$ ipython --no-banner

In [1]: import numpy as np

In [2]: import numpy.linalg as la

In [3]: np.set_printoptions(precision=2, suppress=True, linewidth=100)

In [4]: tidy = lambda a: np.round(a, 2) + 0

In [5]: X = np.load("layer9.npy")

In [6]: X
Out[6]: 
array([[ 0, -9, -3],
       [ 0,  0,  1],
       [ 0,  0,  0]])

In [7]: # rows and columns are dependent

In [8]: rk = la.matrix_rank(X)

In [9]: rk
Out[9]: np.int64(2)

In [10]: N = la.svd(X)[2][rk:].T

In [11]: [int(la.matrix_rank(np.delete(X, i, axis=0))) for i in range(3)]
Out[11]: [1, 1, 2]

In [12]: N[:, 0] / N[np.abs(N[:, 0]).round(6).argmax(), 0]
Out[12]: array([1., 0., 0.])

In [13]: [int(la.matrix_rank(X[:i])) for i in range(1, len(X) + 1)]
Out[13]: [1, 2, 2]

In [14]: [int(la.matrix_rank(X[:, :j + 1])) for j in range(3)]
Out[14]: [0, 1, 2]

In [15]: A = np.load("dump.npy")

In [16]: A
Out[16]: 
array([[ 2,  0, -2],
       [ 0,  0,  1],
       [ 0,  0, -3]])

In [17]: try:
    ...:     la.inv(A)
    ...: except la.LinAlgError as e:
    ...:     print("failed:", e)
    ...: 
failed: Singular matrix

In [18]: [int(la.matrix_rank(la.matrix_power(A, p))) for p in range(1, 4)]
Out[18]: [2, 2, 2]

In [19]: la.matrix_power(A - np.diag(np.diag(A)), 3)
Out[19]: 
array([[0, 0, 0],
       [0, 0, 0],
       [0, 0, 0]])

In [20]: A @ A
Out[20]: 
array([[ 4,  0,  2],
       [ 0,  0, -3],
       [ 0,  0,  9]])

In [21]: np.prod(np.diag(A)), tidy(la.det(A))
Out[21]: (np.int64(0), np.float64(0.0))

In [22]: mat = np.load("run18.npy")

In [23]: mat
Out[23]: 
array([[ 1, -2, -3,  3,  2],
       [ 1, -2, -3,  3,  2]])

In [24]: # row 1 repeats row 0

In [25]: np.argsort(-la.norm(mat, axis=0).round(6), kind="stable")[:3]
Out[25]: array([2, 3, 1])

In [26]: la.cond(mat) > 100
Out[26]: np.True_

In [27]: tidy(la.norm(mat, 2) / la.norm(mat))
Out[27]: np.float64(1.0)

In [28]: K = np.array([[-2, 0, -1, -2, -2], [1, 0, -1, -1, 2], [-2, 1, -1, 0, 0]])

In [29]: K[:, 3] = -2 * K[:, 2]

In [30]: K
Out[30]: 
array([[-2,  0, -1,  2, -2],
       [ 1,  0, -1,  2,  2],
       [-2,  1, -1,  2,  0]])

In [31]: cov = K.T @ K

In [32]: tidy(la.svd(K, compute_uv=False) ** 2)
Out[32]: array([20.76, 10.87,  1.37])

In [33]: np.allclose(cov, cov.T)
Out[33]: True

In [34]: (K @ K.T).shape
Out[34]: (3, 3)

In [35]: np.trace(cov), (K ** 2).sum()
Out[35]: (np.int64(33), np.int64(33))

In [36]: E = np.array([[1.0, 0.7, 0.49, 0.34],
    ...:     [0.7, 1.0, 0.7, 0.49],
    ...:     [0.49, 0.7, 1.0, 0.7],
    ...:     [0.34, 0.49, 0.7, 1.0]])

In [37]: # equal to its transpose

In [38]: rng = np.random.default_rng(96)

In [39]: labels = rng.permutation(4)

In [40]: B = E[:, labels] * rng.choice([-1, 1], 4)

In [41]: B
Out[41]: 
array([[-0.7 ,  0.49,  1.  , -0.34],
       [-1.  ,  0.7 ,  0.7 , -0.49],
       [-0.7 ,  1.  ,  0.49, -0.7 ],
       [-0.49,  0.7 ,  0.34, -1.  ]])

In [42]: U, _, vt = la.svd(E.T @ B)

In [43]: tidy(U @ vt)
Out[43]: 
array([[ 0.,  0.,  1.,  0.],
       [-1.,  0.,  0.,  0.],
       [ 0.,  1.,  0.,  0.],
       [ 0.,  0.,  0., -1.]])

In [44]: B = np.array([[3, 2, -3, -1, 0, -2],
    ...:     [1, -2, 1, 0, -1, 2],
    ...:     [-1, 1, 3, 3, -3, -1],
    ...:     [3, -2, -2, -3, -2, -2],
    ...:     [0, -1, 0, 0, 3, -1],
    ...:     [1, 2, 1, -1, 3, -2]])

In [45]: arr = np.triu(B)

In [46]: arr
Out[46]: 
array([[ 3,  2, -3, -1,  0, -2],
       [ 0, -2,  1,  0, -1,  2],
       [ 0,  0,  3,  3, -3, -1],
       [ 0,  0,  0, -3, -2, -2],
       [ 0,  0,  0,  0,  3, -1],
       [ 0,  0,  0,  0,  0, -2]])

In [47]: # triangular, det is the product of the diagonal

In [48]: la.matrix_rank(arr - arr[0, 0] * np.eye(6))
Out[48]: np.int64(5)

In [49]: tidy(np.sort(la.eigvals(arr)))
Out[49]: array([-3., -2., -2.,  3.,  3.,  3.])

In [50]: arr @ arr
Out[50]: 
array([[  9,   2, -16,  -9,   9,   7],
       [  0,   4,   1,   3,  -4,  -8],
       [  0,   0,   9,   0, -24,  -4],
       [  0,   0,   0,   9,   0,  12],
       [  0,   0,   0,   0,   9,  -1],
       [  0,   0,   0,   0,   0,   4]])

In [51]: x0 = np.array([2, 0, 1, -2, 2, 0])

In [52]: a = np.maximum(arr @ x0, 0)

In [53]: arr * (a > 1e-9)[:, None]
Out[53]: 
array([[ 3,  2, -3, -1,  0, -2],
       [ 0,  0,  0,  0,  0,  0],
       [ 0,  0,  0,  0,  0,  0],
       [ 0,  0,  0, -3, -2, -2],
       [ 0,  0,  0,  0,  3, -1],
       [ 0,  0,  0,  0,  0,  0]])

In [54]: a
Out[54]: array([5, 0, 0, 2, 6, 0])

In [55]: np.flatnonzero(a > 1e-9)
Out[55]: array([0, 3, 4])

In [56]: np.maximum(arr @ (3 * x0), 0)
Out[56]: array([15,  0,  0,  6, 18,  0])

In [57]: r0 = np.array([7, 4, -9, 3])

In [58]: M = 2 * np.eye(4) + np.outer(r0, r0)

In [59]: M
Out[59]: 
array([[ 51.,  28., -63.,  21.],
       [ 28.,  18., -36.,  12.],
       [-63., -36.,  83., -27.],
       [ 21.,  12., -27.,  11.]])

In [60]: # symmetric

In [61]: labels = rng.permutation(4)

In [62]: labels
Out[62]: array([2, 0, 3, 1])

In [63]: B = M[labels][:, labels]

In [64]: tidy(np.sort(np.abs(la.eigvals(B))))
Out[64]: array([  2.,   2.,   2., 157.])

In [65]: np.diag(B)
Out[65]: array([83., 51., 11., 18.])

In [66]: tidy(la.det(B)), tidy(la.det(M[labels]))
Out[66]: (np.float64(1256.0), np.float64(-1256.0))

In [67]: np.trace(B)
Out[67]: np.float64(163.0)

In [68]: evals, V = la.eig(M)

In [69]: tidy(evals)
Out[69]: array([  2., 157.,   2.,   2.])

In [70]: tidy(M @ V[:, 0] - evals[0] * V[:, 0])
Out[70]: array([0., 0., 0., 0.])

In [71]: tidy(np.sort(la.eigvals(M @ M)))
Out[71]: array([    4.,     4.,     4., 24649.])

In [72]: tidy(np.sort(la.eigvals(la.inv(M))))
Out[72]: array([0.01, 0.5 , 0.5 , 0.5 ])

In [73]: tidy(np.prod(evals))
Out[73]: np.float64(1256.0)

In [74]: Q, _ = la.qr(np.array([[0.2, 0.5, -0.2, -0.2, 1.1],
    ...:     [-0.6, 1.0, -0.7, 0.0, 1.8],
    ...:     [-0.2, 2.3, 1.2, 1.0, 0.7],
    ...:     [0.1, -0.5, 0.7, -0.1, -0.2],
    ...:     [-1.3, 1.0, -0.5, 0.1, -1.5]]))

In [75]: data = -3 * Q

In [76]: tidy(data)
Out[76]: 
array([[ 0.41,  0.93, -1.33,  2.22, -1.13],
       [-1.23,  0.46, -1.42,  0.35,  2.27],
       [-0.41,  2.72,  1.14, -0.38,  0.  ],
       [ 0.21, -0.51,  1.93,  1.92,  1.13],
       [-2.67, -0.53,  0.42,  0.39, -1.13]])

In [77]: np.einsum("ij,ji->", M, M)
Out[77]: np.float64(24661.0)

In [78]: tidy(np.poly(M))
Out[78]: array([    1.,  -163.,   954., -1892.,  1256.])

In [79]: tidy(la.det(M.T))
Out[79]: np.float64(1256.0)
